% python3 -q
>>> import numpy as np
>>> import numpy.linalg as la
>>> np.set_printoptions(precision=1, suppress=True, linewidth=200, sign=" ")
>>> tidy = lambda a: np.round(a, 1) + 0
>>> W0 = np.load("x.npy")
>>> W0
array([[ 3,  3,  3],
       [ 3,  6,  6],
       [ 3,  6,  9]])
>>> O, evecs = la.qr(W0[:, :2])[0], la.qr(W0[:, 2:])[0]
>>> sigma = la.svd(O.T @ evecs, compute_uv=False)
>>> tidy(np.degrees(np.arccos(sigma.clip(0, 1))))
array([ 10.9])
>>> hat = np.triu(np.array([[2, 0, -1], [1, 2, 0], [1, 0, -2]]), 1) + np.eye(3)
>>> A2 = hat @ W0 @ la.inv(hat)
>>> np.trace(A2), np.trace(W0)
(np.float64(18.0), np.int64(18))
>>> tidy(np.poly(A2))
array([  1., -18.,  45., -27.])
>>> hat @ W0 - W0 @ hat
array([[-3., -6., -6.],
       [ 0.,  0.,  3.],
       [ 0.,  0.,  3.]])
>>> m1 = np.loadtxt("test8.csv", delimiter=",")
>>> tidy(m1)
array([[ 1.5,  0.7, -2.5],
       [-1.8,  2.4, -0.4],
       [-1.9, -1.7, -1.6]])
>>> tidy(m1.T @ m1)
array([[ 9.,  0.,  0.],
       [ 0.,  9.,  0.],
       [ 0.,  0.,  9.]])
>>> tidy(la.pinv(m1))
array([[ 0.2, -0.2, -0.2],
       [ 0.1,  0.3, -0.2],
       [-0.3,  0. , -0.2]])
>>> tidy(m1[:, 1] @ m1[:, 2])
np.float64(0.0)
>>> tidy(m1 @ m1.T)
array([[ 9.,  0.,  0.],
       [ 0.,  9.,  0.],
       [ 0.,  0.,  9.]])
>>> O = m1.astype(float).copy()
>>> for j in range(3):
...     O[:, j] -= O[:, :j] @ (O[:, :j].T @ O[:, j])
...     O[:, j] /= la.norm(O[:, j])
... 
>>> tidy(O.T @ O)
array([[ 1.,  0.,  0.],
       [ 0.,  1.,  0.],
       [ 0.,  0.,  1.]])
>>> tidy(O.T @ m1)
array([[ 3.,  0.,  0.],
       [ 0.,  3.,  0.],
       [ 0.,  0.,  3.]])
>>> tidy(O)
array([[ 0.5,  0.2, -0.8],
       [-0.6,  0.8, -0.1],
       [-0.6, -0.6, -0.5]])
>>> U, sigma, VT = la.svd(m1, full_matrices=False)
>>> tidy(np.sqrt((sigma ** 2).sum())), tidy(la.norm(m1))
(np.float64(5.2), np.float64(5.2))
>>> tidy(U.T @ m1 @ VT.T)
array([[ 3.,  0.,  0.],
       [ 0.,  3.,  0.],
       [ 0.,  0.,  3.]])
>>> (sigma > 1e-8).sum()
np.int64(3)
>>> tidy(np.cumsum(sigma ** 2) / np.sum(sigma ** 2))
array([ 0.3,  0.7,  1. ])
>>> np.allclose(U * sigma @ VT, m1)
True
>>> tidy(U.T @ U)
array([[ 1.,  0.,  0.],
       [ 0.,  1.,  0.],
       [ 0.,  0.,  1.]])
>>> t = np.radians(120)
>>> Rm = np.eye(3)
>>> Rm[2, 2] = Rm[0, 0] = np.cos(t)
>>> Rm[2, 0], Rm[0, 2] = -np.sin(t), np.sin(t)
>>> tidy(Rm)
array([[-0.5,  0. ,  0.9],
       [ 0. ,  1. ,  0. ],
       [-0.9,  0. , -0.5]])
>>> A2 = m1 @ Rm.T
>>> tidy(la.svd(m1, compute_uv=False)), tidy(la.svd(A2, compute_uv=False))
(array([ 3.,  3.,  3.]), array([ 3.,  3.,  3.]))
>>> tidy(np.abs(A2 - m1).max(axis=0))
array([ 4.4,  0. ,  4. ])
>>> tidy(la.det(Rm)), tidy(np.trace(Rm))
(np.float64(1.0), np.float64(0.0))
>>> np.allclose(m1 @ m1.T, A2 @ A2.T)
True
>>> tidy(A2)
array([[-2.9,  0.7,  0. ],
       [ 0.5,  2.4,  1.8],
       [-0.4, -1.7,  2.4]])
>>> np.allclose(la.norm(m1, axis=1), la.norm(A2, axis=1))
True
>>> F = np.loadtxt("block14.csv", delimiter=",")
>>> F
array([[ 4.,  3.,  3.,  0.],
       [ 3.,  4.,  3.,  0.],
       [ 3.,  3.,  4.,  0.],
       [ 0.,  0.,  0.,  4.]])
>>> low = la.cholesky(F)
>>> tidy(F / np.sqrt(np.outer(np.diag(F), np.diag(F))))
array([[ 1. ,  0.8,  0.8,  0. ],
       [ 0.8,  1. ,  0.8,  0. ],
       [ 0.8,  0.8,  1. ,  0. ],
       [ 0. ,  0. ,  0. ,  1. ]])
>>> la.eigvalsh(F).min() > 0
np.True_
>>> tidy(np.prod(np.diag(low)) ** 2), tidy(la.det(F))
(np.float64(40.0), np.float64(40.0))
>>> hat = np.triu(np.array([[2, -5, 5, -5], [-3, -2, 5, -5], [4, -3, 5, 2], [5, -5, -2, 0]]), 1) + np.eye(4)
>>> A2 = hat @ F @ la.inv(hat)
>>> tidy(la.det(A2))
np.float64(40.0)
>>> tidy(np.poly(A2))
array([  1., -16.,  69., -94.,  40.])
>>> O, evecs = la.qr(F[:, :1])[0], la.qr(F[:, 1:])[0]
>>> sigma = la.svd(O.T @ evecs, compute_uv=False)
>>> (sigma > 0.9).sum()
np.int64(1)
>>> tidy(la.norm(O @ O.T - evecs @ evecs.T, 2))
np.float64(1.0)
>>> tidy(np.degrees(np.arccos(sigma.clip(0, 1))))
array([ 12.1])
>>> tidy(sigma)
array([ 1.])
>>> data = np.load("out13.npy")
>>> data
array([[ 3,  0,  0,  0],
       [-5, -1,  0,  0],
       [ 2,  1,  1,  0],
       [ 4,  1, -5,  0]])
>>> rk = la.matrix_rank(data)
>>> rk
np.int64(3)
>>> ns = la.svd(data)[2][rk:].T
>>> [int(la.matrix_rank(np.delete(data, i, axis=0))) for i in range(4)]
[3, 3, 3, 3]
>>> ns.shape
(4, 1)
>>> la.matrix_rank(data.T @ data), la.matrix_rank(data @ data.T)
(np.int64(3), np.int64(3))
>>> data @ ns
array([[ 0.],
       [ 0.],
       [ 0.],
       [ 0.]])
>>> ns @ ns.T
array([[ 0.,  0.,  0.,  0.],
       [ 0.,  0.,  0.,  0.],
       [ 0.,  0.,  0.,  0.],
       [ 0.,  0.,  0.,  1.]])
>>> np.allclose(data @ ns, 0)
True
>>> r0 = np.array([0, 2, 5])
>>> np.convolve(data[2], r0)
array([  0,   4,  12,   7,   5,   0])
>>> np.polyval(r0, data[2])
array([ 9,  7,  7,  5])
>>> np.array([np.convolve(row, r0, "same") for row in data])
array([[  6,  15,   0,   0],
       [-10, -27,  -5,   0],
       [  4,  12,   7,   5],
       [  8,  22,  -5, -25]])
>>> data.reshape(2, -1)
array([[ 3,  0,  0,  0, -5, -1,  0,  0],
       [ 2,  1,  1,  0,  4,  1, -5,  0]])
>>> T = data.reshape(4, 2, -1)
>>> np.swapaxes(T, 1, 2)[1]
array([[-5,  0],
       [-1,  0]])
>>> T.shape
(4, 2, 2)
>>> np.einsum("ihd,jhd->hij", T, T).shape
(2, 4, 4)
>>> U, sigma, VT = la.svd(data)
>>> tidy(sigma)
array([ 8.1,  4.2,  0.9,  0. ])
>>> np.argmax(sigma[:-1] / (sigma[1:] + 1e-6)) + 1
np.int64(3)
>>> A2 = U[:, :3] @ np.diag(sigma[:3]) @ VT[:3]
>>> la.matrix_rank(A2)
np.int64(3)
>>> tidy(la.norm(data - A2) / la.norm(data))
np.float64(0.0)
>>> tidy(la.norm(data - A2, 2)), sigma[3]
(np.float64(0.0), np.float64(0.0))
>>> tidy(A2)
array([[ 3.,  0.,  0.,  0.],
       [-5., -1.,  0.,  0.],
       [ 2.,  1.,  1.,  0.],
       [ 4.,  1., -5.,  0.]])
>>> A = np.array([[8, 2, 2], [8, 3, 2], [4, 0, 1], [4, 2, 1]])
>>> A
array([[ 8,  2,  2],
       [ 8,  3,  2],
       [ 4,  0,  1],
       [ 4,  2,  1]])
>>> U, sigma, VT = la.svd(A)
>>> evecs = VT[:(sigma > 1e-8).sum()]
>>> rng = np.random.default_rng(68)
>>> x0 = A[3] + -3 * A[1] + rng.integers(2) * np.eye(3)[0]
>>> x0
array([-20.,  -7.,  -5.])
>>> tidy(evecs.T @ evecs)
array([[ 0.9,  0. ,  0.2],
       [ 0. ,  1. ,  0. ],
       [ 0.2,  0. ,  0.1]])
>>> la.matrix_rank(np.vstack([A, x0]))
np.int64(2)
>>> r0 = np.array([4, 0])
>>> np.array([np.convolve(row, r0, "same") for row in A])
array([[ 32,   8,   8],
       [ 32,  12,   8],
       [ 16,   0,   4],
       [ 16,   8,   4]])
>>> np.polyval(r0, A[2])
array([ 16,   0,   4])
>>> np.correlate(A[2], A[0], "full")
array([  8,   8,  34,   2,   8])
>>> np.convolve(A[2], r0)
array([ 16,   0,   4,   0])
>>> la.matrix_rank(A, rtol=0.1)
np.int64(2)
>>> tidy(la.norm(A, 2) / la.norm(A))
np.float64(1.0)
>>> la.cond(A) > 100
np.True_
>>> r0, g = A[0], A[3]
>>> r0 @ g
np.int64(38)
>>> p = (r0 @ g) / (r0 @ r0) * r0
>>> tidy(p)
array([ 4.2,  1.1,  1.1])
>>> tidy(la.norm(r0 + g) ** 2 + la.norm(r0 - g) ** 2)
np.float64(186.0)
>>> rk = la.matrix_rank(A)
>>> rk
np.int64(2)
>>> ns = la.svd(A)[2][rk:].T
>>> tidy(ns @ ns.T)
array([[ 0.1,  0. , -0.2],
       [ 0. ,  0. ,  0. ],
       [-0.2,  0. ,  0.9]])
>>> [int(la.matrix_rank(A[:, :j + 1])) for j in range(3)]
[1, 2, 2]
>>> [int(la.matrix_rank(A[:i])) for i in range(1, len(A) + 1)]
[1, 2, 2, 2]
>>> tidy(ns[:, 0] / ns[np.abs(ns[:, 0]).round(6).argmax(), 0])
array([-0.3,  0. ,  1. ])
>>> arr = np.load("case4.npy")
>>> tidy(arr)
array([[ -7. , -16.4,  -4. ],
       [ -3.5,  -1.5,  16. ],
       [-16.2,  10.1,  -3.6]])
>>> A2 = np.array([[1, -2, -1], [-2, 0, 0]])
>>> C = np.kron(A2, arr)
>>> tidy(C)
array([[ -7. , -16.4,  -4. ,  14.1,  32.9,   8.1,   7. ,  16.4,   4. ],
       [ -3.5,  -1.5,  16. ,   6.9,   3. , -32.1,   3.5,   1.5, -16. ],
       [-16.2,  10.1,  -3.6,  32.5, -20.1,   7.2,  16.2, -10.1,   3.6],
       [ 14.1,  32.9,   8.1,   0. ,   0. ,   0. ,   0. ,   0. ,   0. ],
       [  6.9,   3. , -32.1,   0. ,   0. ,   0. ,   0. ,   0. ,   0. ],
       [ 32.5, -20.1,   7.2,   0. ,   0. ,   0. ,   0. ,   0. ,   0. ]])
>>> x0 = np.array([2, 0, 4, -5, 5, -2, -5, -4, -1])
>>> h1 = np.maximum(C @ x0, 0)
>>> tidy(h1)
array([  0. ,  94.4,   0. ,  60.5,   0. ,  93.8])
>>> np.flatnonzero(h1 > 1e-9)
array([ 1,  3,  5])
>>> tidy(np.maximum(C @ (3 * x0), 0))
array([   0. ,  283.3,    0. ,  181.4,    0. ,  281.5])
>>> def softmax(z):
...     e = np.exp(z - z.max(axis=-1, keepdims=True))
...     return e / e.sum(axis=-1, keepdims=True)
... 
>>> tidy(softmax(arr[1] + -1))
array([ 0.,  0.,  1.])
>>> tidy(softmax(arr[1]))
array([ 0.,  0.,  1.])
>>> tidy(softmax(10 * arr[1]))
array([ 0.,  0.,  1.])
>>> tidy(softmax(arr).sum(axis=1))
array([ 1.,  1.,  1.])
>>> att = arr @ arr.T / np.sqrt(3)
>>> tidy(softmax(att)[1] @ arr)
array([-3.5, -1.5, 16. ])
>>> tidy(arr @ arr)
array([[ 172.3,   99.9, -220.9],
       [-231. ,  220.9,  -68.2],
       [ 137.9,  215.7,  240.2]])
>>> assert arr == arr.T
Traceback (most recent call last):
  File "<python-input-135>", line 1, in <module>
    assert arr == arr.T
           ^^^^^^^^^^^^
ValueError: The truth value of an array with more than one element is ambiguous. Use a.any() or a.all()
>>> tidy(la.matrix_power(arr, 3))
array([[ 2030.4, -5209.1,  1703.9],
       [ 1964.2,  2777.5,  4724.3],
       [-5620.9,  -178. ,  2036.3]])
>>> E = np.array([[0, -1, -1, -3], [-3, 0, -1, -1], [-1, -3, 0, -1], [-1, -1, -3, 0]])
>>> E
array([[ 0, -1, -1, -3],
       [-3,  0, -1, -1],
       [-1, -3,  0, -1],
       [-1, -1, -3,  0]])
>>> np.einsum("ij,ji->", E, E)
np.int64(28)
>>> tidy(la.det(E[::-1]))
np.float64(-75.0)
>>> tidy(la.eigvals(E))
array([-5.+0.j,  3.+0.j,  1.+2.j,  1.-2.j])
>>> np.kron(np.eye(2, dtype=int), E)
array([[ 0, -1, -1, -3,  0,  0,  0,  0],
       [-3,  0, -1, -1,  0,  0,  0,  0],
       [-1, -3,  0, -1,  0,  0,  0,  0],
       [-1, -1, -3,  0,  0,  0,  0,  0],
       [ 0,  0,  0,  0,  0, -1, -1, -3],
       [ 0,  0,  0,  0, -3,  0, -1, -1],
       [ 0,  0,  0,  0, -1, -3,  0, -1],
       [ 0,  0,  0,  0, -1, -1, -3,  0]])
>>> tidy(la.det(E.T))
np.float64(-75.0)
